In [1]: import numpy as np

In [2]: from numpy import linalg as LA

In [3]: np.set_printoptions(precision=4, suppress=True, linewidth=140)

In [4]: mat = np.load("arr.npy")

In [5]: mat
Out[5]: 
array([[ 36.209 , -10.1163,  24.722 , -25.9268],
       [ 16.1914,  -3.8027,   7.5413,  -6.7324],
       [  8.0106,  -1.4605,   1.738 ,  -0.7646],
       [  7.2421,  -1.2604,   1.2915,  -0.3444],
       [  2.5247,  -0.226 ,  -0.5267,   1.0247],
       [ -3.3386,  -0.1481,   2.4469,  -2.3715],
       [ -4.5484,  -0.1139,   2.8547,  -2.4029],
       [-11.6938,   0.8536,   1.7054,   1.7709],
       [-18.5269,   2.2577,  -1.5439,   8.1352],
       [-25.1162,   3.7866,  -5.4411,  15.0392]])

In [6]: cent = mat[[1, 8]].astype(float)

In [7]: for _ in range(4):
   ...:     idx = LA.norm(mat[:, None] - cent, axis=-1).argmin(axis=1)
   ...:     cent = np.array([mat[idx == j].mean(axis=0) for j in range(2)])
   ...: 

In [8]: idx
Out[8]: array([0, 0, 0, 0, 1, 1, 1, 1, 1, 1])

In [9]: np.abs(cent[1] - cent[0]).argmax()
Out[9]: np.int64(0)

In [10]: np.bincount(idx)
Out[10]: array([4, 6])

In [11]: A = np.loadtxt("block5.csv", delimiter=",")

In [12]: A
Out[12]: 
array([[-18.6295,  -8.8489,  24.5053,  11.3882],
       [-19.4192, -10.8763,  24.9477,   9.9242],
       [-18.9275,  -9.6284,  23.8208,  10.5586],
       [-21.2042,  -8.9514,  23.6629,   8.9097],
       [-19.7117,  -8.2787,  23.9966,   9.8328],
       [-20.092 , -10.674 ,  23.9952,   8.8642],
       [-20.5245,  -9.654 ,  25.7433,  10.9435],
       [-21.9532,  -8.7881,  24.818 ,  11.8998],
       [-18.8661,  -9.1488,  24.9808,   8.9072],
       [-20.1279, -10.1616,  24.5258,  10.8051],
       [-19.081 ,  -9.7472,  24.0898,   9.3329],
       [-22.0379, -11.7042,  25.4312,   9.5606],
       [-19.4309, -10.2433,  25.4286,   9.9573],
       [-19.3371,  -9.04  ,  24.6371,   7.693 ],
       [-19.5608, -10.7609,  24.5008,   8.7518],
       [-20.3915,  -9.9307,  25.9105,   8.9407],
       [-20.6302,  -9.9853,  23.5777,   9.9127],
       [-20.3723, -10.5963,  27.213 ,  10.0389],
       [-19.1421,  -9.7372,  23.964 ,   7.8287],
       [-20.8979, -11.3694,  25.1401,  10.3139],
       [-19.6321,  -9.7895,  24.4741,  10.8799]])

In [13]: def softmax(z):
    ...:     e = np.exp(z - z.max(axis=-1, keepdims=True))
    ...:     return e / e.sum(axis=-1, keepdims=True)
    ...: 

In [14]: np.round(softmax(10 * A[20]), 4) + 0
Out[14]: array([0., 0., 1., 0.])

In [15]: np.round(softmax(A[20]), 4) + 0
Out[15]: array([0., 0., 1., 0.])

In [16]: np.round(softmax(A[20] + -2), 4) + 0
Out[16]: array([0., 0., 1., 0.])

In [17]: scores = A @ A.T / np.sqrt(4)

In [18]: softmax(scores).round(6).argmax(axis=1)
Out[18]: array([17, 17, 17, 17, 17, 17, 17, 17, 17, 17, 17, 17, 17, 17, 17, 17, 17, 17, 17, 17, 17])

In [19]: cen = A - A.mean(axis=0)

In [20]: U, sigma, VT = LA.svd(cen, full_matrices=False)

In [21]: np.abs(VT[-1])
Out[21]: array([0.2476, 0.7173, 0.591 , 0.2736])

In [22]: np.searchsorted(np.cumsum(sigma ** 2) / (sigma ** 2).sum(), 0.9) + 1
Out[22]: np.int64(4)

In [23]: sigma ** 2 / (sigma ** 2).sum()
Out[23]: array([0.4004, 0.3039, 0.1766, 0.1191])

In [24]: LA.matrix_rank(cen)
Out[24]: np.int64(4)

In [25]: np.abs(U[:, 0]).argmax()
Out[25]: np.int64(7)

In [26]: np.round(cen.mean(axis=0), 4) + 0
Out[26]: array([0., 0., 0., 0.])

In [27]: x = np.array([3, 0, 4, 0])

In [28]: target = A @ x

In [29]: np.round(LA.pinv(A) @ A, 4) + 0
Out[29]: 
array([[1., 0., 0., 0.],
       [0., 1., 0., 0.],
       [0., 0., 1., 0.],
       [0., 0., 0., 1.]])

In [30]: np.round(LA.lstsq(A, target)[0], 4) + 0
Out[30]: array([3., 0., 4., 0.])

In [31]: rng = np.random.default_rng(393)

In [32]: target = target + 0.3 * rng.normal(size=21)

In [33]: target
Out[33]: 
array([42.1066, 41.4153, 38.7992, 31.6322, 36.4598, 35.5893, 41.0871, 33.3074, 43.2725, 37.8685, 39.0512, 35.3921, 42.9615, 40.4931,
       39.834 , 42.062 , 32.3825, 47.8086, 38.5733, 37.9081, 38.6175])

In [34]: beta, *_ = LA.lstsq(A, target)

In [35]: beta.round()
Out[35]: array([ 3., -0.,  4., -0.])

In [36]: np.round(A.T @ (target - A @ beta), 4) + 0
Out[36]: array([0., 0., 0., 0.])

In [37]: cen = A - A.mean(axis=0)

In [38]: V = LA.svd(cen)[2][:1]

In [39]: B = cen - cen @ V.T @ V

In [40]: B.std(axis=0)
Out[40]: array([0.6627, 0.7985, 0.7039, 0.7366])

In [41]: np.diag(V.T @ V)
Out[41]: array([0.3169, 0.0798, 0.1697, 0.4336])

In [42]: Q, V = LA.qr(A[:, :2])[0], LA.qr(A[:, 2:])[0]

In [43]: sigma = LA.svd(Q.T @ V, compute_uv=False)

In [44]: np.round(LA.norm(Q @ Q.T - V @ V.T, 2), 4)
Out[44]: np.float64(0.9585)

In [45]: sigma
Out[45]: array([0.9989, 0.2851])

In [46]: feats = np.array([[1.1, 0.6, 0.3, 0.8, 8.0, -0.3],
    ...:     [1.6, 0.5, -0.3, -0.1, 24.0, 2.4],
    ...:     [1.2, 0.6, -0.9, 0.2, 30.0, 1.1],
    ...:     [0.4, -1.4, 1.4, -1.5, 48.0, -0.7],
    ...:     [-1.1, -0.9, -1.0, -0.4, 38.0, -0.6],
    ...:     [-0.9, -0.8, 0.6, -0.2, -18.0, -1.1]])

In [47]: B = feats + rng.integers(-2, 3, (6, 1)) @ rng.integers(-2, 3, (1, 6))

In [48]: B
Out[48]: 
array([[  3.1,  -3.4,   4.3,  -1.2,   4. ,  -2.3],
       [  1.6,   0.5,  -0.3,  -0.1,  24. ,   2.4],
       [  1.2,   0.6,  -0.9,   0.2,  30. ,   1.1],
       [  2.4,  -5.4,   5.4,  -3.5,  44. ,  -2.7],
       [ -3.1,   3.1,  -5. ,   1.6,  42. ,   1.4],
       [  0.1,  -2.8,   2.6,  -1.2, -20. ,  -2.1]])

In [49]: B - feats
Out[49]: 
array([[ 2., -4.,  4., -2., -4., -2.],
       [ 0.,  0.,  0.,  0.,  0.,  0.],
       [ 0.,  0.,  0.,  0.,  0.,  0.],
       [ 2., -4.,  4., -2., -4., -2.],
       [-2.,  4., -4.,  2.,  4.,  2.],
       [ 1., -2.,  2., -1., -2., -1.]])

In [50]: LA.matrix_rank(B - feats, tol=1e-8)
Out[50]: np.int64(1)

In [51]: np.round(LA.svd(B - feats, compute_uv=False), 4) + 0
Out[51]: array([13.9642,  0.    ,  0.    ,  0.    ,  0.    ,  0.    ])
